In [1]: import numpy as np

In [2]: import numpy.linalg as la

In [3]: np.set_printoptions(precision=4, suppress=True, linewidth=100, floatmode="fixed")

In [4]: def rd(a):
   ...:     return np.round(a, 4) + 0
   ...: 

In [5]: A = np.loadtxt("out13.csv", delimiter=",")

In [6]: A
Out[6]: 
array([[ 10.0000,  -5.0000,   8.0000,   4.0000],
       [-10.0000,   7.0000, -10.0000,  -6.0000],
       [-23.0000,  13.0000, -21.0000, -12.0000],
       [ 14.0000,  -8.0000,  14.0000,   9.0000]])

In [7]: x0 = np.array([3, 2, 3, 0])

In [8]: rhs = A @ x0

In [9]: rhs
Out[9]: array([  44.0000,  -46.0000, -106.0000,   68.0000])

In [10]: rd(la.solve(A, A[:, 1]))
Out[10]: array([0.0000, 1.0000, 0.0000, 0.0000])

In [11]: rd(la.solve(A, 2 * rhs))
Out[11]: array([6.0000, 4.0000, 6.0000, 0.0000])

In [12]: rd(la.solve(A.T, A[0]))
Out[12]: array([1.0000, 0.0000, 0.0000, 0.0000])

In [13]: data = np.loadtxt("w.csv", delimiter=",")

In [14]: rd(data)
Out[14]: 
array([[-0.5000,  0.0000,  0.0000,  0.0000,  0.8660,  0.0000],
       [ 0.0000,  1.0000,  0.0000,  0.0000,  0.0000,  0.0000],
       [ 0.0000,  0.0000,  1.0000,  0.0000,  0.0000,  0.0000],
       [ 0.0000,  0.0000,  0.0000,  1.0000,  0.0000,  0.0000],
       [-0.8660,  0.0000,  0.0000,  0.0000, -0.5000,  0.0000],
       [ 0.0000,  0.0000,  0.0000,  0.0000,  0.0000,  1.0000]])

In [15]: f, g = data[4], data[5]

In [16]: rd(f @ f)
Out[16]: np.float64(1.0)

In [17]: f @ g
Out[17]: np.float64(0.0)

In [18]: p = (f @ g) / (f @ f) * f

In [19]: g - p
Out[19]: array([0.0000, 0.0000, 0.0000, 0.0000, 0.0000, 1.0000])

In [20]: la.matrix_rank(np.outer(f, g))
Out[20]: np.int64(1)

In [21]: p
Out[21]: array([-0.0000,  0.0000,  0.0000,  0.0000, -0.0000,  0.0000])

In [22]: f = np.array([0, 3, 2, 1, 0, 5])

In [23]: other = data + np.outer(f, np.eye(6)[4])

In [24]: rd(other)
Out[24]: 
array([[-0.5000,  0.0000,  0.0000,  0.0000,  0.8660,  0.0000],
       [ 0.0000,  1.0000,  0.0000,  0.0000,  3.0000,  0.0000],
       [ 0.0000,  0.0000,  1.0000,  0.0000,  2.0000,  0.0000],
       [ 0.0000,  0.0000,  0.0000,  1.0000,  1.0000,  0.0000],
       [-0.8660,  0.0000,  0.0000,  0.0000, -0.5000,  0.0000],
       [ 0.0000,  0.0000,  0.0000,  0.0000,  5.0000,  1.0000]])

In [25]: la.matrix_rank(la.inv(other) - la.inv(data), tol=1e-8)
Out[25]: np.int64(1)

In [26]: la.matrix_rank(other - data)
Out[26]: np.int64(1)

In [27]: T = np.stack([data, 3 * data, data[::-1]])

In [28]: la.matrix_rank(T.reshape(3, -1))
Out[28]: np.int64(2)

In [29]: la.matrix_rank(T)
Out[29]: array([6, 6, 6])

In [30]: rd(T.sum(axis=0))
Out[30]: 
array([[-2.0000,  0.0000,  0.0000,  0.0000,  3.4641,  1.0000],
       [-0.8660,  4.0000,  0.0000,  0.0000, -0.5000,  0.0000],
       [ 0.0000,  0.0000,  4.0000,  1.0000,  0.0000,  0.0000],
       [ 0.0000,  0.0000,  1.0000,  4.0000,  0.0000,  0.0000],
       [-3.4641,  1.0000,  0.0000,  0.0000, -2.0000,  0.0000],
       [-0.5000,  0.0000,  0.0000,  0.0000,  0.8660,  4.0000]])

In [31]: rd(la.det(data))
Out[31]: np.float64(1.0)

In [32]: (la.matrix_power((data != 0) + (data.T != 0) + np.eye(6), 6) > 0).astype(int)
Out[32]: 
array([[1, 0, 0, 0, 1, 0],
       [0, 1, 0, 0, 0, 0],
       [0, 0, 1, 0, 0, 0],
       [0, 0, 0, 1, 0, 0],
       [1, 0, 0, 0, 1, 0],
       [0, 0, 0, 0, 0, 1]])

In [33]: (data != 0).astype(int)
Out[33]: 
array([[1, 0, 0, 0, 1, 0],
       [0, 1, 0, 0, 0, 0],
       [0, 0, 1, 0, 0, 0],
       [0, 0, 0, 1, 0, 0],
       [1, 0, 0, 0, 1, 0],
       [0, 0, 0, 0, 0, 1]])

In [34]: rd(data @ data)
Out[34]: 
array([[-0.5000,  0.0000,  0.0000,  0.0000, -0.8660,  0.0000],
       [ 0.0000,  1.0000,  0.0000,  0.0000,  0.0000,  0.0000],
       [ 0.0000,  0.0000,  1.0000,  0.0000,  0.0000,  0.0000],
       [ 0.0000,  0.0000,  0.0000,  1.0000,  0.0000,  0.0000],
       [ 0.8660,  0.0000,  0.0000,  0.0000, -0.5000,  0.0000],
       [ 0.0000,  0.0000,  0.0000,  0.0000,  0.0000,  1.0000]])

In [35]: x0 = np.array([3, 1, 0, 1, 1, 1])

In [36]: rhs = data @ x0

In [37]: rd(rhs)
Out[37]: array([-0.6340,  1.0000,  0.0000,  1.0000, -3.0981,  1.0000])

In [38]: rd(la.solve(data, data[:, 0]))
Out[38]: array([1.0000, 0.0000, 0.0000, 0.0000, 0.0000, 0.0000])

In [39]: rd(la.solve(data, rhs))
Out[39]: array([3.0000, 1.0000, 0.0000, 1.0000, 1.0000, 1.0000])

In [40]: K = np.loadtxt("data.csv", delimiter=",")

In [41]: K
Out[41]: 
array([[-0.8000,  0.8000,  0.6000, -0.1000,  0.9000,  0.7000,  0.5000,  0.4000,  1.2000, -0.9000,
         0.3000, -0.3000],
       [-0.9000, -0.9000,  0.6000, -1.9000,  0.6000,  0.0000, -0.6000,  1.0000,  0.2000,  0.7000,
         0.0000,  2.4000],
       [ 0.6000, -0.8000,  0.3000, -1.1000,  0.6000,  0.1000, -0.7000,  1.3000, -0.4000,  0.2000,
        -1.1000,  0.4000],
       [ 0.8000,  0.3000,  1.8000,  0.6000,  0.0000,  0.2000, -0.1000, -1.5000,  0.9000, -0.4000,
        -0.8000,  0.4000],
       [ 1.6000, -0.6000, -0.1000,  0.2000,  0.2000, -1.8000, -0.1000, -0.1000,  2.0000,  0.5000,
         0.2000, -0.5000],
       [ 0.2000, -0.5000, -0.1000,  0.4000,  0.7000,  0.7000,  0.9000, -0.7000, -0.7000, -2.4000,
        -1.0000,  1.8000],
       [ 0.6000, -0.6000, -0.8000, -0.2000,  0.2000, -2.0000,  0.2000, -0.9000, -0.8000, -0.9000,
         2.1000, -1.6000],
       [-1.3000, -2.1000, -0.3000, -0.6000, -0.5000,  0.5000,  0.7000,  0.9000, -0.1000,  1.2000,
         0.6000,  0.2000],
       [ 0.7000,  1.0000, -1.1000, -2.1000,  1.3000, -0.4000, -1.2000,  1.8000,  0.2000,  0.9000,
        -1.2000,  0.6000],
       [-1.5000,  1.2000,  0.0000, -1.4000,  0.4000,  1.5000,  0.6000, -1.5000, -0.3000,  0.5000,
        -1.9000, -0.9000],
       [ 1.0000,  1.0000,  0.5000,  0.9000, -0.1000, -2.1000, -0.3000,  1.0000, -2.1000, -1.0000,
        -1.1000, -1.2000],
       [-0.7000, -0.2000, -0.6000,  0.7000, -0.8000, -0.3000, -0.1000, -0.8000, -0.4000, -1.0000,
         1.1000,  0.6000]])

In [42]: def softmax(z):
    ...:     e = np.exp(z - z.max(axis=-1, keepdims=True))
    ...:     return e / e.sum(axis=-1, keepdims=True)
    ...: 

In [43]: rd(softmax(K).sum(axis=1))
Out[43]: 
array([1.0000, 1.0000, 1.0000, 1.0000, 1.0000, 1.0000, 1.0000, 1.0000, 1.0000, 1.0000, 1.0000,
       1.0000])

In [44]: S = K @ K.T / np.sqrt(12)

In [45]: rd(softmax(S)[3] @ K)
Out[45]: 
array([ 0.4150,  0.1426,  0.9144,  0.1910,  0.1941,  0.0485,  0.0501, -0.8165,  0.4777, -0.4784,
       -0.6135,  0.3063])

In [46]: softmax(S).round(6).argmax(axis=1)
Out[46]: array([ 0,  1,  8,  3,  4,  5,  6,  7,  8,  9, 10, 11])

In [47]: other = la.inv(K)

In [48]: rd(la.cond(K))
Out[48]: np.float64(195.5412)

In [49]: rd(K @ other)
Out[49]: 
array([[1.0000, 0.0000, 0.0000, 0.0000, 0.0000, 0.0000, 0.0000, 0.0000, 0.0000, 0.0000, 0.0000,
        0.0000],
       [0.0000, 1.0000, 0.0000, 0.0000, 0.0000, 0.0000, 0.0000, 0.0000, 0.0000, 0.0000, 0.0000,
        0.0000],
       [0.0000, 0.0000, 1.0000, 0.0000, 0.0000, 0.0000, 0.0000, 0.0000, 0.0000, 0.0000, 0.0000,
        0.0000],
       [0.0000, 0.0000, 0.0000, 1.0000, 0.0000, 0.0000, 0.0000, 0.0000, 0.0000, 0.0000, 0.0000,
        0.0000],
       [0.0000, 0.0000, 0.0000, 0.0000, 1.0000, 0.0000, 0.0000, 0.0000, 0.0000, 0.0000, 0.0000,
        0.0000],
       [0.0000, 0.0000, 0.0000, 0.0000, 0.0000, 1.0000, 0.0000, 0.0000, 0.0000, 0.0000, 0.0000,
        0.0000],
       [0.0000, 0.0000, 0.0000, 0.0000, 0.0000, 0.0000, 1.0000, 0.0000, 0.0000, 0.0000, 0.0000,
        0.0000],
       [0.0000, 0.0000, 0.0000, 0.0000, 0.0000, 0.0000, 0.0000, 1.0000, 0.0000, 0.0000, 0.0000,
        0.0000],
       [0.0000, 0.0000, 0.0000, 0.0000, 0.0000, 0.0000, 0.0000, 0.0000, 1.0000, 0.0000, 0.0000,
        0.0000],
       [0.0000, 0.0000, 0.0000, 0.0000, 0.0000, 0.0000, 0.0000, 0.0000, 0.0000, 1.0000, 0.0000,
        0.0000],
       [0.0000, 0.0000, 0.0000, 0.0000, 0.0000, 0.0000, 0.0000, 0.0000, 0.0000, 0.0000, 1.0000,
        0.0000],
       [0.0000, 0.0000, 0.0000, 0.0000, 0.0000, 0.0000, 0.0000, 0.0000, 0.0000, 0.0000, 0.0000,
        1.0000]])

In [50]: rd(la.inv(other))
Out[50]: 
array([[-0.8000,  0.8000,  0.6000, -0.1000,  0.9000,  0.7000,  0.5000,  0.4000,  1.2000, -0.9000,
         0.3000, -0.3000],
       [-0.9000, -0.9000,  0.6000, -1.9000,  0.6000,  0.0000, -0.6000,  1.0000,  0.2000,  0.7000,
         0.0000,  2.4000],
       [ 0.6000, -0.8000,  0.3000, -1.1000,  0.6000,  0.1000, -0.7000,  1.3000, -0.4000,  0.2000,
        -1.1000,  0.4000],
       [ 0.8000,  0.3000,  1.8000,  0.6000,  0.0000,  0.2000, -0.1000, -1.5000,  0.9000, -0.4000,
        -0.8000,  0.4000],
       [ 1.6000, -0.6000, -0.1000,  0.2000,  0.2000, -1.8000, -0.1000, -0.1000,  2.0000,  0.5000,
         0.2000, -0.5000],
       [ 0.2000, -0.5000, -0.1000,  0.4000,  0.7000,  0.7000,  0.9000, -0.7000, -0.7000, -2.4000,
        -1.0000,  1.8000],
       [ 0.6000, -0.6000, -0.8000, -0.2000,  0.2000, -2.0000,  0.2000, -0.9000, -0.8000, -0.9000,
         2.1000, -1.6000],
       [-1.3000, -2.1000, -0.3000, -0.6000, -0.5000,  0.5000,  0.7000,  0.9000, -0.1000,  1.2000,
         0.6000,  0.2000],
       [ 0.7000,  1.0000, -1.1000, -2.1000,  1.3000, -0.4000, -1.2000,  1.8000,  0.2000,  0.9000,
        -1.2000,  0.6000],
       [-1.5000,  1.2000,  0.0000, -1.4000,  0.4000,  1.5000,  0.6000, -1.5000, -0.3000,  0.5000,
        -1.9000, -0.9000],
       [ 1.0000,  1.0000,  0.5000,  0.9000, -0.1000, -2.1000, -0.3000,  1.0000, -2.1000, -1.0000,
        -1.1000, -1.2000],
       [-0.7000, -0.2000, -0.6000,  0.7000, -0.8000, -0.3000, -0.1000, -0.8000, -0.4000, -1.0000,
         1.1000,  0.6000]])
